% python3 -q
>>> import numpy as np
>>> from numpy import linalg as LA
>>> np.set_printoptions(suppress=True, linewidth=140)
>>> F = np.load("out19.npy")
>>> F
array([[ 0.25,  0.6 ,  0.94],
       [ 0.82,  0.83,  1.14],
       [-0.42,  0.11,  0.1 ],
       [ 1.  ,  1.2 ,  1.22],
       [ 0.23,  0.97,  0.43],
       [-2.64, -2.45, -2.27],
       [-1.64, -1.51, -1.65],
       [-0.81, -0.76, -0.6 ],
       [ 1.27,  0.84,  1.23],
       [ 0.16,  0.09,  0.  ]])
>>> cent = F[[7, 1]].astype(float)
>>> for _ in range(3):
...     lab = LA.norm(F[:, None] - cent, axis=-1).argmin(axis=1)
...     cent = np.array([F[lab == j].mean(axis=0) for j in range(2)])
... 
>>> lab
array([1, 1, 1, 1, 1, 0, 0, 0, 1, 1])
>>> np.round(cent[1] - cent[0], 2)
array([2.17, 2.24, 2.23])
>>> lab = F[:, 0] > np.median(F[:, 0])
>>> f = F[lab].mean(axis=0) - F[~lab].mean(axis=0)
>>> lab.astype(int)
array([1, 1, 0, 1, 1, 0, 0, 0, 1, 0])
>>> f.round(2)
array([1.78, 1.79, 1.88])
>>> (((F - F.mean(axis=0)) @ f > 0) == lab).mean()
np.float64(0.9)
>>> Ac = F - F.mean(axis=0)
>>> evecs = LA.svd(Ac)[2][:1]
>>> other = Ac - Ac @ evecs.T @ evecs
>>> np.round((Ac @ evecs.T).std(axis=0), 2)
array([1.99])
>>> X = np.load("x.npy")
>>> X
array([[49, 49, 30, 40],
       [49, 57, 20, 44],
       [30, 20, 41, 16],
       [40, 44, 16, 36]])
>>> round(float(LA.norm(X, 2) / LA.norm(X)), 2)
0.98
>>> [round(float(x), 2) for x in LA.svd(X, compute_uv=False)[:3]]
[150.59, 30.55, 1.8]
>>> LA.matrix_rank(X, rtol=0.1)
np.int64(2)
>>> LA.cond(X) > 100
np.True_
>>> ev, evecs = LA.eigh(X)
>>> x = np.array([1, 3, 5, 9])
>>> np.abs(X).sum(axis=1).max(), round(np.abs(ev).max(), 2)
(np.int64(170), np.float64(150.59))
>>> np.round(evecs * np.maximum(ev, 0) @ evecs.T, 2)
array([[49., 49., 30., 40.],
       [49., 57., 20., 44.],
       [30., 20., 41., 16.],
       [40., 44., 16., 36.]])
>>> np.round(x @ X @ x / (x @ x), 2), round(float(ev[0]), 2), round(float(ev[-1]), 2)
(np.float64(88.22), 0.07, 150.59)
>>> np.round(evecs * np.abs(ev) @ evecs.T, 2)
array([[49., 49., 30., 40.],
       [49., 57., 20., 44.],
       [30., 20., 41., 16.],
       [40., 44., 16., 36.]])
>>> left, sigma, Vh = LA.svd(X, full_matrices=False)
>>> np.abs(left[:, 0]).round(6).argmax()
np.int64(1)
>>> np.round(np.abs(Vh[0]), 2)
array([0.57, 0.59, 0.33, 0.47])
>>> cent = np.array([[3, 1, 2], [0, 3, 0]])
>>> rng = np.random.default_rng(7900)
>>> J = rng.normal(size=(16, 2)) @ cent + np.array([2, 0, 3])
>>> J.round(2)
array([[-3.28, -0.3 , -0.52],
       [-1.29, -2.68,  0.81],
       [ 1.61, -1.59,  2.74],
       [ 0.27,  1.69,  1.84],
       [-1.38, -1.41,  0.75],
       [ 5.84,  2.69,  5.56],
       [ 2.84, -1.04,  3.56],
       [ 2.57, -3.97,  3.38],
       [ 4.06,  0.25,  4.37],
       [-0.39, -2.54,  1.41],
       [ 4.79,  3.37,  4.86],
       [-0.35,  0.7 ,  1.43],
       [-0.39, -3.82,  1.41],
       [-0.7 ,  0.6 ,  1.2 ],
       [ 1.07,  2.74,  2.38],
       [ 2.59, -1.47,  3.4 ]])
>>> proj = J @ LA.solve(J.T @ J, J.T)
>>> np.allclose(proj @ proj, proj)
True
>>> np.trace(proj)
np.float64(3.0)
>>> LA.matrix_rank(np.eye(16) - proj)
np.int64(13)
>>> np.round(np.diag(proj), 2)
array([0.31, 0.15, 0.09, 0.16, 0.13, 0.33, 0.12, 0.33, 0.16, 0.12, 0.3 , 0.12, 0.21, 0.14, 0.21, 0.12])
